>>> import numpy as np
>>> from numpy import linalg as LA
>>> np.set_printoptions(precision=2, suppress=True, linewidth=120, sign=" ")
>>> M = np.minimum.outer(np.arange(1, 4), np.arange(1, 4)) * 2
>>> print(M)
[[ 2  2  2]
 [ 2  4  4]
 [ 2  4  6]]
>>> print(round(np.abs(LA.eigvals(M)).max(), 2))
10.1
>>> Lm = LA.cholesky(M)
>>> print(Lm @ Lm.T)
[[ 2.  2.  2.]
 [ 2.  4.  4.]
 [ 2.  4.  6.]]
>>> print(np.diag(Lm) ** 2)
[ 2.  2.  2.]
>>> print(M / np.sqrt(np.outer(np.diag(M), np.diag(M))))
[[ 1.    0.71  0.58]
 [ 0.71  1.    0.82]
 [ 0.58  0.82  1.  ]]
>>> vals, evecs = LA.eig(M)
>>> print(np.round(M @ evecs[:, 0] - vals[0] * evecs[:, 0], 2) + 0)
[ 0.  0.  0.]
>>> print(vals)
[ 10.1    1.29   0.62]
>>> Y = M[0, 0] * M[1:] - np.outer(M[1:, 0], M[0])
>>> print(Y)
[[ 0  4  4]
 [ 0  4  8]]
>>> print(np.flatnonzero(~Y.round(6).any(axis=1)))
[]
>>> print(LA.matrix_rank(Y), LA.matrix_rank(M))
2 3
>>> E = np.array([[112.78, -6.4, -51.74],
...     [111.66, -6.48, -51.25],
...     [106.14, -6.88, -48.86],
...     [58.67, -9.03, -27.94],
...     [37.68, -8.79, -18.43],
...     [31.0, -8.42, -15.34],
...     [3.07, -2.36, -1.68],
...     [1.69, -1.45, -0.94],
...     [1.64, -1.41, -0.91],
...     [1.04, -0.94, -0.57],
...     [-0.32, 0.33, 0.18],
...     [-0.82, 0.89, 0.45],
...     [-0.99, 1.09, 0.54],
...     [-2.29, 2.81, 1.22],
...     [-2.7, 3.34, 1.4],
...     [-6.61, 5.83, 2.63],
...     [-8.12, 6.01, 3.03],
...     [-12.95, 5.76, 4.34],
...     [-13.62, 5.68, 4.52],
...     [-14.0, 5.62, 4.62],
...     [-15.83, 5.34, 5.13]])
>>> Z = E[[3, 8]].astype(float)
>>> for _ in range(7):
...     lab = LA.norm(E[:, None] - Z, axis=-1).argmin(axis=1)
...     Z = np.array([E[lab == j].mean(axis=0) for j in range(2)])
... 
>>> print(lab)
[ 0  0  0  0  1  1  1  1  1  1  1  1  1  1  1  1  1  1  1  1  1]
>>> print(np.bincount(lab))
[  4  17]
>>> print(Z)
[[ 97.31  -7.2  -44.95]
 [ -0.13   1.14  -0.58]]
>>> th = np.radians(72)
>>> R = np.eye(3)
>>> R[2, 2] = R[1, 1] = np.cos(th)
>>> R[2, 1], R[1, 2] = -np.sin(th), np.sin(th)
>>> print(R)
[[ 1.    0.    0.  ]
 [ 0.    0.31  0.95]
 [ 0.   -0.95  0.31]]
>>> Y = Z @ R.T
>>> print(np.allclose(Z @ Z.T, Y @ Y.T))
True
>>> print(LA.svd(Z, compute_uv=False), LA.svd(Y, compute_uv=False))
[ 107.43    1.28] [ 107.43    1.28]
>>> print(np.round(LA.det(R), 2), round(np.trace(R), 2))
1.0 1.62
>>> print(np.allclose(LA.norm(Z, axis=1), LA.norm(Y, axis=1)))
True
>>> print(np.round(R @ R.T, 2) + 0)
[[ 1.  0.  0.]
 [ 0.  1.  0.]
 [ 0.  0.  1.]]
>>> print(LA.pinv(R))
[[ 1.    0.    0.  ]
 [ 0.    0.31 -0.95]
 [ 0.    0.95  0.31]]
>>> print(LA.norm(R, axis=0))
[ 1.  1.  1.]
>>> print(np.round(R.T @ R, 2) + 0)
[[ 1.  0.  0.]
 [ 0.  1.  0.]
 [ 0.  0.  1.]]
